>>> import numpy as np
>>> np.set_printoptions(precision=2, suppress=True, linewidth=200)
>>> data = np.loadtxt("test1.csv", delimiter=",")
>>> data
array([[0., 1., 0., 0., 0., 1., 1., 0., 0., 0.],
       [1., 0., 0., 0., 1., 0., 1., 0., 0., 0.],
       [0., 0., 0., 1., 0., 0., 0., 0., 0., 1.],
       [0., 0., 1., 0., 0., 0., 0., 0., 0., 0.],
       [0., 1., 0., 0., 0., 1., 0., 1., 1., 0.],
       [1., 0., 0., 0., 1., 0., 1., 0., 1., 0.],
       [1., 1., 0., 0., 0., 1., 0., 0., 1., 0.],
       [0., 0., 0., 0., 1., 0., 0., 0., 1., 0.],
       [0., 0., 0., 0., 1., 1., 1., 1., 0., 1.],
       [0., 0., 1., 0., 0., 0., 0., 0., 1., 0.]])
>>> # equal to its transpose
>>> rk = np.linalg.matrix_rank(data)
>>> rk
np.int64(9)
>>> ns = np.linalg.svd(data)[2][rk:].T
>>> np.round(data @ ns, 2) + 0
array([[0.],
       [0.],
       [0.],
       [0.],
       [0.],
       [0.],
       [0.],
       [0.],
       [0.],
       [0.]])
>>> np.round(ns @ ns.T, 2) + 0
array([[ 0.  ,  0.  ,  0.  ,  0.  ,  0.  ,  0.  ,  0.  ,  0.  ,  0.  ,  0.  ],
       [ 0.  ,  0.25,  0.  , -0.25,  0.  , -0.25,  0.  ,  0.  ,  0.  ,  0.25],
       [ 0.  ,  0.  ,  0.  ,  0.  ,  0.  ,  0.  ,  0.  ,  0.  ,  0.  ,  0.  ],
       [ 0.  , -0.25,  0.  ,  0.25,  0.  ,  0.25,  0.  ,  0.  ,  0.  , -0.25],
       [ 0.  ,  0.  ,  0.  ,  0.  ,  0.  ,  0.  ,  0.  ,  0.  ,  0.  ,  0.  ],
       [ 0.  , -0.25,  0.  ,  0.25,  0.  ,  0.25,  0.  ,  0.  ,  0.  , -0.25],
       [ 0.  ,  0.  ,  0.  ,  0.  ,  0.  ,  0.  ,  0.  ,  0.  ,  0.  ,  0.  ],
       [ 0.  ,  0.  ,  0.  ,  0.  ,  0.  ,  0.  ,  0.  ,  0.  ,  0.  ,  0.  ],
       [ 0.  ,  0.  ,  0.  ,  0.  ,  0.  ,  0.  ,  0.  ,  0.  ,  0.  ,  0.  ],
       [ 0.  ,  0.25,  0.  , -0.25,  0.  , -0.25,  0.  ,  0.  ,  0.  ,  0.25]])
>>> np.linalg.matrix_rank(data.T @ data), np.linalg.matrix_rank(data @ data.T)
(np.int64(9), np.int64(9))
>>> [int(np.linalg.matrix_rank(data[:i])) for i in range(1, len(data) + 1)]
[1, 2, 3, 4, 5, 6, 7, 8, 9, 9]
>>> [int(np.linalg.matrix_rank(np.delete(data, i, axis=0))) for i in range(10)]
[8, 9, 8, 9, 8, 9, 8, 8, 8, 9]
>>> assert data == data.T
Traceback (most recent call last):
  File "<python-input-13>", line 1, in <module>
    assert data == data.T
           ^^^^^^^^^^^^^^
ValueError: The truth value of an array with more than one element is ambiguous. Use a.any() or a.all()
>>> np.round(np.sort(np.abs(np.linalg.eigvals(data))), 2) + 0
array([0.  , 0.42, 0.52, 0.76, 1.28, 1.3 , 1.67, 2.09, 2.32, 3.62])
>>> np.linalg.determinant(data)
Traceback (most recent call last):
  File "<python-input-15>", line 1, in <module>
    np.linalg.determinant(data)
    ^^^^^^^^^^^^^^^^^^^^^
AttributeError: module 'numpy.linalg' has no attribute 'determinant'
>>> np.trace(data)
np.float64(0.0)
>>> data @ data
array([[3., 1., 0., 0., 2., 1., 2., 0., 2., 0.],
       [1., 3., 0., 0., 0., 3., 1., 1., 2., 0.],
       [0., 0., 2., 0., 0., 0., 0., 0., 1., 0.],
       [0., 0., 0., 1., 0., 0., 0., 0., 0., 1.],
       [2., 0., 0., 0., 4., 1., 3., 1., 2., 1.],
       [1., 3., 0., 0., 1., 4., 2., 2., 2., 1.],
       [2., 1., 0., 0., 3., 2., 4., 1., 1., 1.],
       [0., 1., 0., 0., 1., 2., 1., 2., 1., 1.],
       [2., 2., 1., 0., 2., 2., 1., 1., 5., 0.],
       [0., 0., 0., 1., 1., 1., 1., 1., 0., 2.]])
>>> round(float(np.linalg.det(data)), 2)
0.0
>>> np.round(np.abs(np.linalg.eigvals(data)).max(), 2)
np.float64(3.62)
